$ python3 -q
>>> import numpy as np
>>> np.set_printoptions(suppress=True, linewidth=100)
>>> E = np.loadtxt("m.csv", delimiter=",")
>>> E.round(2)
array([[ -0.31, -19.53, -16.92,  -1.58,  -5.32,  17.84],
       [ -6.41,   8.58,   4.92, -17.55,  -8.95,  -4.17],
       [  6.06,   6.41,   7.4 ,  -4.71,  20.22, -14.47],
       [  6.93,  -4.81,  -1.28,   3.96,  16.35,  -4.12],
       [ -2.18,  31.17,  28.57,  -2.37,   2.34, -30.99],
       [-12.06,   6.78,   2.24, -17.  , -25.45,   3.29],
       [ -4.13,   3.11,   2.51,  -3.79,  -9.5 ,  -0.98],
       [  0.4 ,  -2.65,  -0.95,   1.84,  -0.54,   0.25],
       [ -5.89,   2.22,  -0.17, -13.8 , -10.58,   1.66],
       [ -8.45,  30.59,  27.81,   4.4 , -18.12, -24.13],
       [  2.37,  -2.08,   0.08,   2.67,   4.79,  -2.29],
       [ -0.34,  21.96,  21.69,   4.92,   2.26, -23.62],
       [  0.87,  -9.41,  -8.9 , -10.74,   4.22,   6.54],
       [  5.33, -10.89,  -6.43,   8.46,   8.55,   3.55],
       [  0.17, -14.  , -14.1 , -16.62,   3.49,  11.83],
       [  5.14,  -8.84,  -3.77,  14.03,   6.27,   1.7 ],
       [ -1.61,  -8.31,  -5.64,   7.4 ,  -9.81,   7.91],
       [ -1.67,   9.  ,  10.  ,   7.1 ,  -5.57,  -9.33],
       [  5.15, -18.55, -13.31,   9.16,   5.85,  11.4 ],
       [  1.26,  14.34,  14.77,   2.81,   5.68, -17.59],
       [ -2.5 ,   5.7 ,   3.44, -15.26,   0.37,  -5.21],
       [ -0.97,  31.98,  28.71,  -7.81,   8.12, -33.  ],
       [  0.55,   5.3 ,   8.63,  17.21,  -4.37,  -7.85],
       [ -0.64,  -8.51,  -6.37,   2.52,  -5.17,   7.15]])
>>> # rows and columns are dependent
>>> Xs = E - E.mean(axis=0)
>>> Uu, sigma, Vh = np.linalg.svd(Xs, full_matrices=False)
>>> np.searchsorted(np.cumsum(sigma ** 2) / (sigma ** 2).sum(), 0.9) + 1
np.int64(3)
>>> sigma.round(2) + 0
array([114.54,  59.61,  43.7 ,   0.  ,   0.  ,   0.  ])
>>> np.round(sigma ** 2 / (sigma ** 2).sum(), 2) + 0
array([0.71, 0.19, 0.1 , 0.  , 0.  , 0.  ])
>>> np.linalg.matrix_rank(Xs)
np.int64(3)
